$ ipython --no-banner

In [1]: import numpy as np

In [2]: from numpy import linalg as LA

In [3]: np.set_printoptions(suppress=True, linewidth=160)

In [4]: Y = np.array([[-1, 2, -3, 3], [-1, -2, 0, -2], [-3, 3, -1, 2], [0, 2, -1, 0]])

In [5]: Y[-1] = Y[0]

In [6]: X = Y + 0.3 * np.eye(4)

In [7]: print(X)
[[-0.7  2.  -3.   3. ]
 [-1.  -1.7  0.  -2. ]
 [-3.   3.  -0.7  2. ]
 [-1.   2.  -3.   3.3]]

In [8]: Y = LA.inv(X)

In [9]: print(np.allclose(Y, X.T))
False

In [10]: print(round(LA.det(X) * LA.det(Y), 2))
1.0

In [11]: print(np.round(LA.cond(X), 2))
41.61

In [12]: print(np.round(LA.inv(Y), 2) + 0)
[[-0.7  2.  -3.   3. ]
 [-1.  -1.7  0.  -2. ]
 [-3.   3.  -0.7  2. ]
 [-1.   2.  -3.   3.3]]

In [13]: print((np.abs(Y) > 1e-9).astype(int))
[[1 1 1 1]
 [1 1 1 1]
 [1 1 1 1]
 [1 1 1 1]]

In [14]: t3 = np.stack([X, 2 * X, X[::-1]])

In [15]: print(LA.matrix_rank(t3.reshape(3, -1)))
2

In [16]: print(np.round(LA.norm(t3, axis=(1, 2)), 2))
[ 8.82 17.64  8.82]

In [17]: print(t3.shape)
(3, 4, 4)

In [18]: print((t3 @ X.T).shape)
(3, 4, 4)

In [19]: print(LA.matrix_rank(t3))
[4 4 4]

In [20]: q = X.astype(float).copy()

In [21]: for j in range(4):
    ...:     q[:, j] -= q[:, :j] @ (q[:, :j].T @ q[:, j])
    ...:     q[:, j] /= LA.norm(q[:, j])
    ...: 

In [22]: print(np.round(q.T @ X, 2) + 0)
[[ 3.39 -3.16  2.12 -2.77]
 [ 0.    3.15 -2.35  4.2 ]
 [ 0.    0.    2.91 -1.56]
 [ 0.    0.    0.    0.3 ]]

In [23]: print(q.round(2))
[[-0.21  0.43 -0.54 -0.7 ]
 [-0.3  -0.84 -0.46 -0.07]
 [-0.89  0.07  0.46 -0.05]
 [-0.3   0.34 -0.54  0.71]]

In [24]: print(np.round(q.T @ q, 2) + 0)
[[1. 0. 0. 0.]
 [0. 1. 0. 0.]
 [0. 0. 1. 0.]
 [0. 0. 0. 1.]]

In [25]: x0 = np.array([3, 3, 2, 2])

In [26]: h = np.maximum(X @ x0, 0)

In [27]: print(h.round(2))
[3.9 0.  2.6 3.6]

In [28]: print(np.flatnonzero(h > 1e-9))
[0 2 3]

In [29]: K = np.loadtxt("sample3.csv", delimiter=",")

In [30]: print(K)
[[ 1.14 -1.94 -1.34  0.92  0.67 -0.9   0.24]
 [ 1.   -1.88 -1.03 -0.68  1.1  -0.92 -0.95]
 [-0.53  0.22  2.03 -1.16 -1.04  1.05  1.02]
 [-0.27  1.88 -0.34 -0.86  1.42 -0.75 -1.4 ]
 [-2.18  0.75  0.62 -0.14 -1.36 -1.14  0.37]
 [-0.04 -1.4   0.63 -2.43  0.33 -0.79  0.11]
 [-0.14 -1.87 -1.51 -0.12 -0.46 -1.67 -0.41]
 [-0.66  1.32 -1.4  -0.95 -1.17  0.06  1.61]
 [ 0.67  1.86  0.25  0.91  1.49  1.41 -0.1 ]
 [-0.28 -1.26 -0.41  1.61 -0.62 -0.59  1.96]
 [ 0.58 -0.47 -2.25 -0.57  0.53 -1.27  1.07]
 [ 0.34  0.9  -0.82 -0.74  1.54  0.5  -2.06]
 [-0.23 -0.93 -1.5  -0.86  0.64  1.95  0.93]
 [-0.28 -0.7  -0.62 -1.09 -0.67 -2.53 -0.09]
 [ 0.72 -0.39  1.29  1.56  0.63  1.11 -1.61]
 [ 2.17  0.67 -0.7  -0.11 -1.82 -0.15  0.14]
 [-1.25  0.82 -0.34 -0.41 -1.03  1.36 -1.9 ]
 [-1.77 -1.39 -0.25  0.87  0.31 -1.08  1.36]
 [-0.26 -0.31  0.09  1.5  -1.72 -1.51 -1.15]
 [-0.1  -1.23  0.2  -0.91 -1.8   1.7   0.7 ]
 [ 0.12  0.56 -1.2  -2.38  0.05 -0.81 -0.96]
 [-0.64 -1.68 -0.94  0.33  1.02 -0.83  1.74]
 [-1.08  0.06 -0.26  0.25  2.52  1.09  0.39]
 [ 0.17 -0.74  0.73 -0.78 -0.89 -1.24 -2.23]
 [ 1.25  1.51 -0.64  1.73 -0.26  1.15 -0.61]
 [ 0.87  1.62 -1.36 -0.89  1.7   0.28  0.06]
 [ 1.89  1.49 -0.31  1.14  1.22 -0.35  0.41]
 [ 1.05 -2.55 -0.9  -0.75 -0.19 -0.02  0.02]
 [-0.97 -0.69  1.44  2.06  0.26 -0.82 -0.73]
 [ 1.39 -0.31  1.43  0.56 -0.36  1.31  1.65]
 [ 0.42 -0.02 -1.42 -0.87  1.11  1.38  1.71]
 [-1.36  0.06 -1.89  1.48  0.92 -0.25  0.68]
 [ 0.1   1.99 -0.86  0.4   0.61  1.89 -0.43]
 [ 0.35  0.15 -0.32  0.58 -1.1   2.66 -0.34]]

In [31]: Uu, sig, Vh = LA.svd(X)

In [32]: print(sig.round(2))
[8.08 2.89 2.03 0.19]

In [33]: print(np.argmax(sig[:-1] / (sig[1:] + 1e-6)) + 1)
3

In [34]: Y = Uu[:, :3] @ np.diag(sig[:3]) @ Vh[:3]

In [35]: print(Y.round(2) + 0)
[[-0.74  1.91 -2.95  3.09]
 [-1.   -1.7   0.   -2.  ]
 [-3.    2.99 -0.7   2.01]
 [-0.96  2.08 -3.05  3.21]]

In [36]: print(round(LA.norm(X - Y, 2), 2), round(float(sig[3]), 2))
0.19 0.19

In [37]: print(round(LA.norm(X - Y) / LA.norm(X), 2))
0.02
